% python3 -q
>>> import numpy as np
>>> from numpy import linalg as LA
>>> np.set_printoptions(precision=3, suppress=True, linewidth=160)
>>> m1 = np.load("layer17.npy")
>>> print(m1)
[[-0.815  0.029 -0.052  0.576]
 [-0.175 -0.504 -0.793 -0.293]
 [-0.175  0.848 -0.38  -0.325]
 [ 0.524  0.16  -0.473  0.69 ]]
>>> print(m1.reshape(2, -1))
[[-0.815  0.029 -0.052  0.576 -0.175 -0.504 -0.793 -0.293]
 [-0.175  0.848 -0.38  -0.325  0.524  0.16  -0.473  0.69 ]]
>>> print(m1.ravel(order="F"))
[-0.815 -0.175 -0.175  0.524  0.029 -0.504  0.848  0.16  -0.052 -0.793 -0.38  -0.473  0.576 -0.293 -0.325  0.69 ]
>>> t3 = m1.reshape(4, 2, -1)
>>> print(np.einsum("ihd,ihd->ih", t3, t3))
[[0.665 0.335]
 [0.285 0.715]
 [0.75  0.25 ]
 [0.3   0.7  ]]
>>> print(t3[:, 0])
[[-0.815  0.029]
 [-0.175 -0.504]
 [-0.175  0.848]
 [ 0.524  0.16 ]]
>>> print(t3.sum(axis=1))
[[-0.867  0.606]
 [-0.968 -0.798]
 [-0.555  0.523]
 [ 0.051  0.851]]
>>> rng = np.random.default_rng(5771)
>>> lab = rng.permutation(4)
>>> out = m1[:, lab] * rng.choice([-1, 1], 4)
>>> print(out)
[[ 0.052  0.029 -0.576  0.815]
 [ 0.793 -0.504  0.293  0.175]
 [ 0.38   0.848  0.325  0.175]
 [ 0.473  0.16  -0.69  -0.524]]
>>> left, _, vt = LA.svd(m1.T @ out)
>>> print(lab)
[2 1 3 0]
>>> print(np.round(left @ vt, 3) + 0)
[[ 0.  0.  0. -1.]
 [ 0.  1.  0.  0.]
 [-1.  0.  0.  0.]
 [ 0.  0. -1.  0.]]
>>> print(np.round(LA.lstsq(m1, out)[0], 3) + 0)
[[ 0.  0.  0. -1.]
 [ 0.  1.  0.  0.]
 [-1.  0.  0.  0.]
 [ 0.  0. -1.  0.]]
